In [1]: import numpy as np

In [2]: from numpy import linalg as LA

In [3]: np.set_printoptions(precision=3, suppress=True, linewidth=200)

In [4]: def tidy(a):
   ...:     return np.round(a, 3) + 0
   ...: 

In [5]: M = np.loadtxt("run1.csv", delimiter=",")

In [6]: M
Out[6]: 
array([[ 4.,  4.,  4.,  4.,  4.,  4.,  4.,  4.,  4.,  4.],
       [ 4.,  8.,  8.,  8.,  8.,  8.,  8.,  8.,  8.,  8.],
       [ 4.,  8., 12., 12., 12., 12., 12., 12., 12., 12.],
       [ 4.,  8., 12., 16., 16., 16., 16., 16., 16., 16.],
       [ 4.,  8., 12., 16., 20., 20., 20., 20., 20., 20.],
       [ 4.,  8., 12., 16., 20., 24., 24., 24., 24., 24.],
       [ 4.,  8., 12., 16., 20., 24., 28., 28., 28., 28.],
       [ 4.,  8., 12., 16., 20., 24., 28., 32., 32., 32.],
       [ 4.,  8., 12., 16., 20., 24., 28., 32., 36., 36.],
       [ 4.,  8., 12., 16., 20., 24., 28., 32., 36., 40.]])

In [7]: # symmetric

In [8]: L = LA.cholesky(M)

In [9]: LA.eigvalsh(M).min() > 0
Out[9]: np.True_

In [10]: W1 = np.array([[-8, -8, 7, -1, -6, -7],
    ...:     [7, -8, -3, 0, -2, 0],
    ...:     [-5, -2, 0, -5, 9, 2],
    ...:     [-9, -7, 3, -2, 3, -9],
    ...:     [6, -2, 8, 5, -8, 4],
    ...:     [7, 5, 2, -7, -7, -2],
    ...:     [-5, -1, -4, -2, -3, 2],
    ...:     [4, 7, 4, 3, 7, 6],
    ...:     [4, 7, 8, -8, -4, -7],
    ...:     [2, -4, 5, 9, 1, 7]])

In [11]: c = np.array([9, 8, 6, 7, 6, 7])

In [12]: act = np.maximum(M @ W1 + c, 0)

In [13]: act
Out[13]: 
array([[ 21.,   0., 126.,   0.,   0.,   0.],
       [ 65.,   0., 218.,   0.,   0.,   3.],
       [ 81.,   0., 322.,   0.,   0.,  15.],
       [117.,   0., 426.,   0.,   0.,  19.],
       [189.,  16., 518.,   0.,   0.,  59.],
       [237.,  72., 578.,   0.,   0.,  83.],
       [257., 108., 630.,   0.,   0., 115.],
       [297., 148., 698.,   0.,   0., 139.],
       [321., 160., 750.,   0.,   0., 139.],
       [329., 144., 770.,   0.,   0., 167.]])

In [14]: LA.matrix_rank(act)
Out[14]: np.int64(4)

In [15]: (act > 0).mean(axis=0)
Out[15]: array([1. , 0.6, 1. , 0. , 0. , 0.9])

In [16]: C = np.array([[0, 0], [1, 2], [1, 0], [2, 2], [1, 1], [1, 1]])

In [17]: (act @ C).round(6).argmax(axis=1)
Out[17]: array([0, 0, 0, 0, 0, 0, 0, 0, 0, 0])

In [18]: W1 @ C
Out[18]: 
array([[-16, -31],
       [-13, -18],
       [ -1,  -3],
       [-14, -24],
       [ 12,   2],
       [-16, -13],
       [-10,  -7],
       [ 30,  33],
       [-12, -13],
       [ 27,  18]])

In [19]: u = np.array([1, 4])

In [20]: np.correlate(act[2], act[5], "full")
Out[20]: array([  6723.,      0.,  26726.,  46818.,   5832., 206558.,  23184.,  76314.,   8670.,   1080.,   3555.])

In [21]: np.polyval(u, act[2])
Out[21]: array([ 85.,   4., 326.,   4.,   4.,  19.])

In [22]: np.array([np.convolve(row, u, "same") for row in act])
Out[22]: 
array([[  21.,   84.,  126.,  504.,    0.,    0.],
       [  65.,  260.,  218.,  872.,    0.,    3.],
       [  81.,  324.,  322., 1288.,    0.,   15.],
       [ 117.,  468.,  426., 1704.,    0.,   19.],
       [ 189.,  772.,  582., 2072.,    0.,   59.],
       [ 237., 1020.,  866., 2312.,    0.,   83.],
       [ 257., 1136., 1062., 2520.,    0.,  115.],
       [ 297., 1336., 1290., 2792.,    0.,  139.],
       [ 321., 1444., 1390., 3000.,    0.,  139.],
       [ 329., 1460., 1346., 3080.,    0.,  167.]])

In [23]: u = np.array([-3, 2, 1, 2, 0, 0, 2, 3, -3, -3])

In [24]: B = M + np.outer(u, np.eye(10)[7])

In [25]: B
Out[25]: 
array([[ 4.,  4.,  4.,  4.,  4.,  4.,  4.,  1.,  4.,  4.],
       [ 4.,  8.,  8.,  8.,  8.,  8.,  8., 10.,  8.,  8.],
       [ 4.,  8., 12., 12., 12., 12., 12., 13., 12., 12.],
       [ 4.,  8., 12., 16., 16., 16., 16., 18., 16., 16.],
       [ 4.,  8., 12., 16., 20., 20., 20., 20., 20., 20.],
       [ 4.,  8., 12., 16., 20., 24., 24., 24., 24., 24.],
       [ 4.,  8., 12., 16., 20., 24., 28., 30., 28., 28.],
       [ 4.,  8., 12., 16., 20., 24., 28., 35., 32., 32.],
       [ 4.,  8., 12., 16., 20., 24., 28., 29., 36., 36.],
       [ 4.,  8., 12., 16., 20., 24., 28., 29., 36., 40.]])

In [26]: LA.matrix_rank(LA.inv(B) - LA.inv(M), tol=1e-8)
Out[26]: np.int64(1)

In [27]: E = 5 * np.eye(10) + np.ones((10, 10))

In [28]: E
Out[28]: 
array([[6., 1., 1., 1., 1., 1., 1., 1., 1., 1.],
       [1., 6., 1., 1., 1., 1., 1., 1., 1., 1.],
       [1., 1., 6., 1., 1., 1., 1., 1., 1., 1.],
       [1., 1., 1., 6., 1., 1., 1., 1., 1., 1.],
       [1., 1., 1., 1., 6., 1., 1., 1., 1., 1.],
       [1., 1., 1., 1., 1., 6., 1., 1., 1., 1.],
       [1., 1., 1., 1., 1., 1., 6., 1., 1., 1.],
       [1., 1., 1., 1., 1., 1., 1., 6., 1., 1.],
       [1., 1., 1., 1., 1., 1., 1., 1., 6., 1.],
       [1., 1., 1., 1., 1., 1., 1., 1., 1., 6.]])

In [29]: tidy(LA.norm(E))
Out[29]: np.float64(21.213)

In [30]: LA.matrix_rank(E)
Out[30]: np.int64(10)

In [31]: np.unravel_index(np.abs(E).argmax(), E.shape)
Out[31]: (np.int64(0), np.int64(0))

In [32]: np.diff(E, axis=0)
Out[32]: 
array([[-5.,  5.,  0.,  0.,  0.,  0.,  0.,  0.,  0.,  0.],
       [ 0., -5.,  5.,  0.,  0.,  0.,  0.,  0.,  0.,  0.],
       [ 0.,  0., -5.,  5.,  0.,  0.,  0.,  0.,  0.,  0.],
       [ 0.,  0.,  0., -5.,  5.,  0.,  0.,  0.,  0.,  0.],
       [ 0.,  0.,  0.,  0., -5.,  5.,  0.,  0.,  0.,  0.],
       [ 0.,  0.,  0.,  0.,  0., -5.,  5.,  0.,  0.,  0.],
       [ 0.,  0.,  0.,  0.,  0.,  0., -5.,  5.,  0.,  0.],
       [ 0.,  0.,  0.,  0.,  0.,  0.,  0., -5.,  5.,  0.],
       [ 0.,  0.,  0.,  0.,  0.,  0.,  0.,  0., -5.,  5.]])

In [33]: np.count_nonzero(E)
Out[33]: np.int64(100)

In [34]: E.sum(axis=0)
Out[34]: array([15., 15., 15., 15., 15., 15., 15., 15., 15., 15.])

In [35]: LA.rank(E)
AttributeError: module 'numpy.linalg' has no attribute 'rank'


In [36]: E.shape
Out[36]: (10, 10)
